In [1]: import numpy as np

In [2]: from numpy import linalg as LA

In [3]: np.set_printoptions(precision=2, suppress=True, linewidth=120, sign=" ")

In [4]: E = np.load("mat.npy")

In [5]: print(E)
[[ 2  0  0]
 [ 0  2  0]
 [ 0  0  0]]

In [6]: LA.lstsq(E[:-1].T, E[-1])[2]
Out[6]: np.int32(2)

In [7]: np.abs(np.diag(LA.qr(E)[1])) > 1e-9
Out[7]: array([ True,  True, False])

In [8]: Uu, sig, Vh = LA.svd(E)

In [9]: evecs = Vh[:(sig > 1e-8).sum()]

In [10]: rng = np.random.default_rng(2229)

In [11]: x = E[0] + 5 * E[1] + rng.integers(2) * np.eye(3)[2]

In [12]: x
Out[12]: array([  2.,  10.,   1.])

In [13]: np.allclose(evecs.T @ evecs @ x, x)
Out[13]: False

In [14]: evecs.T @ evecs
Out[14]: 
array([[ 1.,  0.,  0.],
       [ 0.,  1.,  0.],
       [ 0.,  0.,  0.]])

In [15]: Uu, sig, Vh = LA.svd(E)

In [16]: np.argmax(sig[:-1] / (sig[1:] + 1e-6)) + 1
Out[16]: np.int64(2)

In [17]: A2 = Uu[:, :2] @ np.diag(sig[:2]) @ Vh[:2]

In [18]: round(float(LA.norm(E - A2, 2)), 2), sig[2]
Out[18]: (0.0, np.float64(0.0))

In [19]: round(float(LA.norm(E - A2) / LA.norm(E)), 2)
Out[19]: 0.0

In [20]: LA.matrix_rank(E, rtol=0.05)
Out[20]: np.int64(2)

In [21]: LA.matrix_rank(A2)
Out[21]: np.int64(2)

In [22]: data = np.array([[2, 0, 0, 0], [0, 0, 0, 2], [-2, 0, 1, 0], [0, -1, 0, -1]])

In [23]: # 2 groups of indices that never mix

In [24]: np.sort(np.abs(LA.eigvals(data)))
Out[24]: array([ 1.  ,  1.41,  1.41,  2.  ])

In [25]: (data + data.T) / 2
Out[25]: 
array([[ 2. ,  0. , -1. ,  0. ],
       [ 0. ,  0. ,  0. ,  0.5],
       [-1. ,  0. ,  1. ,  0. ],
       [ 0. ,  0.5,  0. , -1. ]])

In [26]: round(np.abs(LA.eigvals(data)).max(), 2)
Out[26]: np.float64(2.0)

In [27]: round(float(LA.det(data)), 2)
Out[27]: 4.0

In [28]: print((data - data.T) / 2)
[[ 0.   0.   1.   0. ]
 [ 0.   0.   0.   1.5]
 [-1.   0.   0.   0. ]
 [ 0.  -1.5  0.   0. ]]

In [29]: th = np.radians(36)

In [30]: Rm = np.eye(4)

In [31]: Rm[2, 2] = Rm[3, 3] = np.cos(th)

In [32]: Rm[2, 3], Rm[3, 2] = -np.sin(th), np.sin(th)

In [33]: Rm
Out[33]: 
array([[ 1.  ,  0.  ,  0.  ,  0.  ],
       [ 0.  ,  1.  ,  0.  ,  0.  ],
       [ 0.  ,  0.  ,  0.81, -0.59],
       [ 0.  ,  0.  ,  0.59,  0.81]])

In [34]: A2 = data @ Rm.T

In [35]: np.allclose(LA.norm(data, axis=1), LA.norm(A2, axis=1))
Out[35]: True

In [36]: np.allclose(data @ data.T, A2 @ A2.T)
Out[36]: True

In [37]: A2
Out[37]: 
array([[ 2.  ,  0.  ,  0.  ,  0.  ],
       [ 0.  ,  0.  , -1.18,  1.62],
       [-2.  ,  0.  ,  0.81,  0.59],
       [ 0.  , -1.  ,  0.59, -0.81]])

In [38]: np.abs(A2 - data).max(axis=0)
Out[38]: array([ 0.  ,  0.  ,  1.18,  0.59])
